$ python -q
>>> import numpy as np
>>> np.set_printoptions(precision=2, suppress=True, linewidth=120)
>>> arr = np.loadtxt("run2.csv", delimiter=",")
>>> print(arr)
[[ -9.09 -33.72   2.08]
 [ -4.64 -10.32   1.25]
 [ -3.26  -5.68   0.7 ]
 [ -1.13  -1.14  -0.03]
 [ -0.48  -0.39  -0.09]
 [  1.91   1.64   4.24]
 [  2.05   2.27   5.53]
 [  2.18   3.5    7.63]
 [  2.24   8.11  13.73]
 [  2.17  11.05  17.01]]
>>> cov = np.cov(arr, rowvar=False)
>>> print(round(np.corrcoef(arr[:, 1], arr[:, 2])[0, 1], 2))
0.57
>>> arr.std(axis=0)
array([ 3.64, 11.93,  5.66])
>>> cov.shape
(3, 3)
>>> cov
array([[ 14.68,  45.79,  13.19],
       [ 45.79, 158.26,  43.  ],
       [ 13.19,  43.  ,  35.57]])
>>> np.polyfit(arr[:, 1], arr[:, 2], 1)
array([0.27, 5.88])
>>> def softmax(z):
...     e = np.exp(z - z.max(axis=-1, keepdims=True))
...     return e / e.sum(axis=-1, keepdims=True)
... 
>>> softmax(arr).sum(axis=1)
array([1., 1., 1., 1., 1., 1., 1., 1., 1., 1.])
>>> np.round(softmax(arr[2] + -3), 2) + 0
array([0.02, 0.  , 0.98])
>>> S = arr @ arr.T / np.sqrt(3)
>>> np.round(softmax(S), 2) + 0
array([[1., 0., 0., 0., 0., 0., 0., 0., 0., 0.],
       [1., 0., 0., 0., 0., 0., 0., 0., 0., 0.],
       [1., 0., 0., 0., 0., 0., 0., 0., 0., 0.],
       [1., 0., 0., 0., 0., 0., 0., 0., 0., 0.],
       [1., 0., 0., 0., 0., 0., 0., 0., 0., 0.],
       [0., 0., 0., 0., 0., 0., 0., 0., 0., 1.],
       [0., 0., 0., 0., 0., 0., 0., 0., 0., 1.],
       [0., 0., 0., 0., 0., 0., 0., 0., 0., 1.],
       [0., 0., 0., 0., 0., 0., 0., 0., 0., 1.],
       [0., 0., 0., 0., 0., 0., 0., 0., 0., 1.]])
>>> P = arr @ np.linalg.solve(arr.T @ arr, arr.T)
>>> np.linalg.matrix_rank(np.eye(10) - P)
np.int64(7)
>>> np.allclose(P @ P, P)
True
>>> round(float(np.trace(P)), 2)
3.0
>>> print(np.round(np.linalg.eigvalsh(P), 2) + 0)
[0. 0. 0. 0. 0. 0. 0. 1. 1. 1.]
>>> q, _ = np.linalg.qr(np.array([[0.8, -0.2], [0.5, -0.3], [-0.6, 0.0], [-1.4, -0.1]]))
>>> W0 = q @ q.T
>>> print(W0)
[[ 0.39  0.45 -0.11 -0.14]
 [ 0.45  0.65 -0.03  0.15]
 [-0.11 -0.03  0.12  0.3 ]
 [-0.14  0.15  0.3   0.84]]
>>> q, evecs = np.linalg.qr(arr[:, :1])[0], np.linalg.qr(arr[:, 1:])[0]
>>> sig = np.linalg.svd(q.T @ evecs, compute_uv=False)
>>> np.round(np.linalg.norm(q @ q.T - evecs @ evecs.T, 2), 2)
np.float64(1.0)
>>> np.linalg.matrix_power(W0, 4)
array([[ 0.39,  0.45, -0.11, -0.14],
       [ 0.45,  0.65, -0.03,  0.15],
       [-0.11, -0.03,  0.12,  0.3 ],
       [-0.14,  0.15,  0.3 ,  0.84]])
>>> np.allclose(W0 @ W0.T, W0.T @ W0)
True
>>> round(float(np.trace(W0)), 2)
2.0
>>> (W0 + W0.T) / 2
array([[ 0.39,  0.45, -0.11, -0.14],
       [ 0.45,  0.65, -0.03,  0.15],
       [-0.11, -0.03,  0.12,  0.3 ],
       [-0.14,  0.15,  0.3 ,  0.84]])
>>> round(float(np.abs(np.linalg.eigvals(W0)).max()), 2)
1.0
>>> rng = np.random.default_rng(650)
>>> B = W0 + rng.integers(-2, 3, (4, 2)) @ rng.integers(-2, 3, (2, 4))
>>> B
array([[-1.61, -1.55,  3.89,  1.86],
       [-0.55, -0.35,  1.97,  1.15],
       [ 3.89,  2.97, -5.88, -1.7 ],
       [-0.14, -0.85,  2.3 ,  2.84]])
>>> np.round(np.linalg.svd(B - W0, compute_uv=False), 2) + 0
array([10.27,  1.86,  0.  ,  0.  ])
>>> np.linalg.matrix_rank(B - W0, tol=1e-8)
np.int64(2)
>>> lab = rng.permutation(4)
>>> lab
array([3, 1, 0, 2])
>>> B = W0[lab][:, lab]
>>> np.diag(B)
array([0.84, 0.65, 0.39, 0.12])
>>> print(round(np.trace(B), 2))
2.0
>>> w, evecs = np.linalg.eigh(W0)
>>> x0 = np.array([0, 5, 7, -8])
>>> print(evecs * np.abs(w) @ evecs.T)
[[ 0.39  0.45 -0.11 -0.14]
 [ 0.45  0.65 -0.03  0.15]
 [-0.11 -0.03  0.12  0.3 ]
 [-0.14  0.15  0.3   0.84]]
>>> round(float(np.abs(W0).sum(axis=1).max()), 2), round(float(np.abs(w).max()), 2)
(1.43, 1.0)
>>> evecs * np.maximum(w, 0) @ evecs.T
array([[ 0.39,  0.45, -0.11, -0.14],
       [ 0.45,  0.65, -0.03,  0.15],
       [-0.11, -0.03,  0.12,  0.3 ],
       [-0.14,  0.15,  0.3 ,  0.84]])
>>> print(round(x0 @ W0 @ x0 / (x0 @ x0), 2), np.round(w[0], 2), np.round(w[-1], 2))
0.21 -0.0 1.0
>>> np.round(np.linalg.eigvalsh(W0[1:, 1:]), 2) + 0
array([0.  , 0.61, 1.  ])
>>> A = np.loadtxt("m.csv", delimiter=",")
>>> A
array([[0.12, 0.04, 0.12, 0.12, 0.04, 0.12, 0.12, 0.04, 0.12, 0.04, 0.12],
       [0.23, 0.15, 0.08, 0.  , 0.  , 0.08, 0.08, 0.  , 0.23, 0.08, 0.08],
       [0.  , 0.05, 0.2 , 0.15, 0.1 , 0.15, 0.05, 0.  , 0.1 , 0.1 , 0.1 ],
       [0.05, 0.14, 0.1 , 0.19, 0.1 , 0.14, 0.05, 0.1 , 0.05, 0.1 , 0.  ],
       [0.12, 0.04, 0.12, 0.08, 0.17, 0.12, 0.04, 0.04, 0.12, 0.08, 0.04],
       [0.  , 0.11, 0.06, 0.11, 0.11, 0.11, 0.11, 0.06, 0.06, 0.17, 0.11],
       [0.07, 0.  , 0.14, 0.07, 0.21, 0.  , 0.07, 0.07, 0.21, 0.  , 0.14],
       [0.14, 0.14, 0.14, 0.05, 0.1 , 0.  , 0.14, 0.1 , 0.14, 0.  , 0.05],
       [0.07, 0.  , 0.14, 0.07, 0.07, 0.07, 0.14, 0.14, 0.14, 0.07, 0.07],
       [0.12, 0.08, 0.04, 0.04, 0.12, 0.04, 0.08, 0.04, 0.12, 0.17, 0.12],
       [0.09, 0.13, 0.  , 0.13, 0.13, 0.09, 0.04, 0.04, 0.09, 0.09, 0.17]])
>>> x0 = np.array([2, 1, 3, 2, 3, 0, 1, 3, 3, 3, 2])
>>> target = A @ x0
>>> target
array([1.96, 2.  , 2.1 , 1.95, 2.21, 2.  , 2.57, 2.19, 2.29, 2.25, 2.  ])
>>> np.round(np.linalg.solve(A, target), 2) + 0
array([2., 1., 3., 2., 3., 0., 1., 3., 3., 3., 2.])
>>> np.round(np.linalg.solve(A.T, A[7]), 2) + 0
array([0., 0., 0., 0., 0., 0., 0., 1., 0., 0., 0.])
>>> np.round(np.linalg.solve(A, A[:, 9]), 2) + 0
array([0., 0., 0., 0., 0., 0., 0., 0., 0., 1., 0.])
>>> np.allclose(A @ A.T, A.T @ A)
False
>>> print((A + A.T) / 2)
[[0.12 0.14 0.06 0.08 0.08 0.06 0.1  0.09 0.1  0.08 0.1 ]
 [0.14 0.15 0.06 0.07 0.02 0.09 0.04 0.07 0.12 0.08 0.1 ]
 [0.06 0.06 0.2  0.12 0.11 0.1  0.1  0.07 0.12 0.07 0.05]
 [0.08 0.07 0.12 0.19 0.09 0.13 0.06 0.07 0.06 0.07 0.07]
 [0.08 0.02 0.11 0.09 0.17 0.12 0.13 0.07 0.1  0.1  0.09]
 [0.06 0.09 0.1  0.13 0.12 0.11 0.06 0.03 0.06 0.1  0.1 ]
 [0.1  0.04 0.1  0.06 0.13 0.06 0.07 0.11 0.18 0.04 0.09]
 [0.09 0.07 0.07 0.07 0.07 0.03 0.11 0.1  0.14 0.02 0.05]
 [0.1  0.12 0.12 0.06 0.1  0.06 0.18 0.14 0.14 0.1  0.08]
 [0.08 0.08 0.07 0.07 0.1  0.1  0.04 0.02 0.1  0.17 0.11]
 [0.1  0.1  0.05 0.07 0.09 0.1  0.09 0.05 0.08 0.11 0.17]]
>>> round(float(np.abs(np.linalg.eigvals(A)).max()), 2)
1.0
>>> A @ A
array([[0.07, 0.07, 0.11, 0.11, 0.11, 0.09, 0.08, 0.06, 0.12, 0.08, 0.1 ],
       [0.1 , 0.06, 0.11, 0.08, 0.08, 0.09, 0.1 , 0.06, 0.14, 0.08, 0.11],
       [0.06, 0.08, 0.1 , 0.11, 0.11, 0.1 , 0.07, 0.05, 0.11, 0.1 , 0.09],
       [0.09, 0.1 , 0.1 , 0.1 , 0.1 , 0.09, 0.08, 0.06, 0.12, 0.09, 0.07],
       [0.08, 0.07, 0.11, 0.1 , 0.1 , 0.1 , 0.08, 0.06, 0.12, 0.09, 0.09],
       [0.1 , 0.09, 0.09, 0.09, 0.12, 0.08, 0.08, 0.05, 0.13, 0.09, 0.09],
       [0.08, 0.06, 0.12, 0.1 , 0.12, 0.09, 0.08, 0.07, 0.12, 0.07, 0.09],
       [0.1 , 0.07, 0.13, 0.09, 0.1 , 0.08, 0.09, 0.06, 0.15, 0.06, 0.09],
       [0.08, 0.07, 0.12, 0.1 , 0.12, 0.08, 0.09, 0.07, 0.13, 0.07, 0.09],
       [0.1 , 0.07, 0.09, 0.08, 0.11, 0.08, 0.08, 0.06, 0.13, 0.08, 0.1 ],
       [0.1 , 0.09, 0.08, 0.09, 0.1 , 0.09, 0.08, 0.06, 0.12, 0.09, 0.09]])
>>> np.round(np.trace(A), 2)
np.float64(1.59)
>>> np.round(np.linalg.det(A), 2)
np.float64(0.0)
>>> A.inv()
Traceback (most recent call last):
  File "<python-input-62>", line 1, in <module>
    A.inv()
    ^^^^^
AttributeError: 'numpy.ndarray' object has no attribute 'inv'
>>> np.allclose(A, A.T)
False
>>> np.round((A - A.T) / 2, 2) + 0
array([[ 0.  , -0.1 ,  0.06,  0.04, -0.04,  0.06,  0.02, -0.05,  0.02, -0.04,  0.02],
       [ 0.1 ,  0.  ,  0.01, -0.07, -0.02, -0.02,  0.04, -0.07,  0.12,  0.  , -0.03],
       [-0.06, -0.01,  0.  ,  0.03, -0.01,  0.05, -0.05, -0.07, -0.02,  0.03,  0.05],
       [-0.04,  0.07, -0.03,  0.  ,  0.01,  0.02, -0.01,  0.02, -0.01,  0.03, -0.07],
       [ 0.04,  0.02,  0.01, -0.01,  0.  ,  0.01, -0.09, -0.03,  0.03, -0.02, -0.04],
       [-0.06,  0.02, -0.05, -0.02, -0.01,  0.  ,  0.06,  0.03, -0.01,  0.06,  0.01],
       [-0.02, -0.04,  0.05,  0.01,  0.09, -0.06,  0.  , -0.04,  0.04, -0.04,  0.05],
       [ 0.05,  0.07,  0.07, -0.02,  0.03, -0.03,  0.04,  0.  ,  0.  , -0.02,  0.  ],
       [-0.02, -0.12,  0.02,  0.01, -0.03,  0.01, -0.04,  0.  ,  0.  , -0.03, -0.01],
       [ 0.04,  0.  , -0.03, -0.03,  0.02, -0.06,  0.04,  0.02,  0.03,  0.  ,  0.02],
       [-0.02,  0.03, -0.05,  0.07,  0.04, -0.01, -0.05,  0.  ,  0.01, -0.02,  0.  ]])
